% ipython --no-banner

In [1]: import numpy as np

In [2]: import numpy.linalg as la

In [3]: np.set_printoptions(precision=3, suppress=True, linewidth=140, legacy="1.25")

In [4]: A = np.loadtxt("m.csv", delimiter=",")

In [5]: A
Out[5]: 
array([[ -1.,   0.,   1.,   2.,   3.,   4.,   5.,   6.,   7.,   8.,   9.],
       [ 10.,  11.,  12.,  13.,  14.,  15.,  16.,  17.,  18.,  19.,  20.],
       [ 21.,  22.,  23.,  24.,  25.,  26.,  27.,  28.,  29.,  30.,  31.],
       [ 32.,  33.,  34.,  35.,  36.,  37.,  38.,  39.,  40.,  41.,  42.],
       [ 43.,  44.,  45.,  46.,  47.,  48.,  49.,  50.,  51.,  52.,  53.],
       [ 54.,  55.,  56.,  57.,  58.,  59.,  60.,  61.,  62.,  63.,  64.],
       [ 65.,  66.,  67.,  68.,  69.,  70.,  71.,  72.,  73.,  74.,  75.],
       [ 76.,  77.,  78.,  79.,  80.,  81.,  82.,  83.,  84.,  85.,  86.],
       [ 87.,  88.,  89.,  90.,  91.,  92.,  93.,  94.,  95.,  96.,  97.],
       [ 98.,  99., 100., 101., 102., 103., 104., 105., 106., 107., 108.],
       [109., 110., 111., 112., 113., 114., 115., 116., 117., 118., 119.],
       [120., 121., 122., 123., 124., 125., 126., 127., 128., 129., 130.],
       [131., 132., 133., 134., 135., 136., 137., 138., 139., 140., 141.],
       [142., 143., 144., 145., 146., 147., 148., 149., 150., 151., 152.],
       [153., 154., 155., 156., 157., 158., 159., 160., 161., 162., 163.]])

In [6]: la.cond(A) > 100
Out[6]: True

In [7]: K = np.load("test5.npy")

In [8]: K
Out[8]: 
array([[ 8,  6,  3,  7,  6, 12,  3,  1,  4,  3,  6,  3,  4,  0],
       [ 6,  5,  0,  7,  9, 18,  5,  5,  4,  7,  5,  1,  2,  8],
       [ 1,  1,  5,  2,  2,  4,  6,  1,  2,  8,  5,  8,  0,  1],
       [ 1,  4,  0,  3,  2,  4,  9,  0,  6,  4,  0,  1,  4,  8],
       [ 4,  5,  8,  0,  0,  0,  2,  3,  3,  0,  5,  4,  0,  1],
       [ 5,  4,  8,  7,  7, 14,  8,  6,  5,  3,  7,  1,  9,  3]])

In [9]: t = np.radians(45)

In [10]: r_ = np.eye(14)

In [11]: r_[8, 8] = r_[12, 12] = np.cos(t)

In [12]: r_[8, 12], r_[12, 8] = -np.sin(t), np.sin(t)

In [13]: A2 = K @ r_.T

In [14]: np.allclose(la.norm(K, axis=1), la.norm(A2, axis=1))
Out[14]: True

In [15]: np.round(la.det(r_), 3), np.round(np.trace(r_), 3)
Out[15]: (1.0, 13.414)

In [16]: A2.round(3) + 0
Out[16]: 
array([[ 8.   ,  6.   ,  3.   ,  7.   ,  6.   , 12.   ,  3.   ,  1.   ,  0.   ,  3.   ,  6.   ,  3.   ,  5.657,  0.   ],
       [ 6.   ,  5.   ,  0.   ,  7.   ,  9.   , 18.   ,  5.   ,  5.   ,  1.414,  7.   ,  5.   ,  1.   ,  4.243,  8.   ],
       [ 1.   ,  1.   ,  5.   ,  2.   ,  2.   ,  4.   ,  6.   ,  1.   ,  1.414,  8.   ,  5.   ,  8.   ,  1.414,  1.   ],
       [ 1.   ,  4.   ,  0.   ,  3.   ,  2.   ,  4.   ,  9.   ,  0.   ,  1.414,  4.   ,  0.   ,  1.   ,  7.071,  8.   ],
       [ 4.   ,  5.   ,  8.   ,  0.   ,  0.   ,  0.   ,  2.   ,  3.   ,  2.121,  0.   ,  5.   ,  4.   ,  2.121,  1.   ],
       [ 5.   ,  4.   ,  8.   ,  7.   ,  7.   , 14.   ,  8.   ,  6.   , -2.828,  3.   ,  7.   ,  1.   ,  9.899,  3.   ]])

In [17]: np.abs(A2 - K).max(axis=0)
Out[17]: array([0.   , 0.   , 0.   , 0.   , 0.   , 0.   , 0.   , 0.   , 7.828, 0.   , 0.   , 0.   , 3.071, 0.   ])
